% python3 -q
>>> import numpy as np
>>> import numpy.linalg as la
>>> np.set_printoptions(precision=2, suppress=True, linewidth=160)
>>> m1 = np.load("x.npy")
>>> m1
array([[ 4.78,  3.78,  0.01, -0.01],
       [ 1.28,  0.28, -0.16,  0.16],
       [-1.26, -2.26, -2.71,  2.71],
       [ 1.54,  0.54, -2.4 ,  2.4 ],
       [ 3.33,  2.33, -1.04,  1.04],
       [-0.83, -1.83,  0.22, -0.22],
       [ 0.53, -0.47, -0.42,  0.42],
       [ 3.  ,  2.  , -1.19,  1.19],
       [-4.89, -5.89, -2.39,  2.39],
       [ 5.57,  4.57, -0.19,  0.19],
       [ 4.52,  3.52, -0.1 ,  0.1 ],
       [ 3.83,  2.83,  1.55, -1.55],
       [ 0.93, -0.07,  0.36, -0.36],
       [ 2.63,  1.63, -2.49,  2.49],
       [-0.23, -1.23, -2.08,  2.08],
       [-0.8 , -1.8 , -1.87,  1.87],
       [ 2.8 ,  1.8 , -0.74,  0.74],
       [ 1.99,  0.99,  0.58, -0.58],
       [ 1.32,  0.32, -1.33,  1.33],
       [-2.09, -3.09,  0.17, -0.17],
       [ 0.09, -0.91, -2.75,  2.75],
       [-2.75, -3.75, -2.29,  2.29],
       [ 2.87,  1.87,  1.09, -1.09],
       [ 1.07,  0.07, -2.14,  2.14],
       [ 3.21,  2.21,  0.06, -0.06],
       [-2.37, -3.37, -0.48,  0.48],
       [ 4.77,  3.77,  1.35, -1.35],
       [ 2.66,  1.66, -0.83,  0.83]])
>>> # rank 3
>>> B = np.array([[2, 1], [3, 1], [1, 1], [0, 1]])
>>> np.vstack([m1, B.T]).shape
(30, 4)
>>> [round(float(x), 2) for x in la.svd(m1, compute_uv=False)[:3]]
[20.14, 11.04, 2.62]
>>> round(la.norm(m1, 2) / la.norm(m1), 2)
np.float64(0.87)
>>> K = np.loadtxt("m.csv", delimiter=",")
>>> K
array([[ -0.1,   0.4,   0.6,  -0.6,   0.8,   0.4,   0. ],
       [ -1.1,   0.4,  -0.7,   0.4,  -1. ,  -0.6,  -1.3],
       [ -1.2,   1.8,   0.3,  -0.3,  -0.6,   0.2,  -0.7],
       [  0.2,  -0.8,   2. ,   0.6,   0.6,   0.1,   1.1],
       [  0. ,   0.2,   0.3,  -0.2,  -0.4,   0.3,   0.6],
       [-10. , -10. ,   8. ,  -6. , -10. ,  -1. ,  -8. ],
       [ -0.7,  -1.1,  -0.3,   0.5,   1.7,  -0.7,   0.2],
       [ -0.6,  -1.4,   1.4,  -0.5,  -0.4,  -0.6,  -0.3],
       [ -1.4,   0.5,  -0.5,   0.4,   1.5,  -0.1,  -2.3],
       [ -0.5,   0.3,   1.1,   0.2,   0.5,   0.1,   0.8],
       [ -0.9,  -0.1,   1.4,   0.9,  -2. ,  -1.5,  -1.2]])
>>> # row 5 dominates
>>> x = np.array([0, 0, 2, 1, 1, 1, 1])
>>> y = K @ x
>>> y
array([ 1.8, -3.9, -0.8,  6.4,  0.9, -9. ,  1.1,  1. , -1.5,  3.8, -1. ])
>>> np.round(la.lstsq(K, y)[0], 2) + 0
array([0., 0., 2., 1., 1., 1., 1.])
>>> rng = np.random.default_rng(95891)
>>> y = y + 0.02 * rng.normal(size=11)
>>> y
array([ 1.82, -3.93, -0.79,  6.43,  0.92, -8.99,  1.09,  1.  , -1.52,  3.76, -0.98])
>>> coef, *_ = la.lstsq(K, y)
>>> np.round(K.T @ (y - K @ coef), 2) + 0
array([0., 0., 0., 0., 0., 0., 0.])
>>> [round(float(la.norm(la.solve(K.T @ K + lam * np.eye(7), K.T @ y))), 2) for lam in (0, 1, 10, 100)]
[2.83, 2.41, 1.42, 0.45]
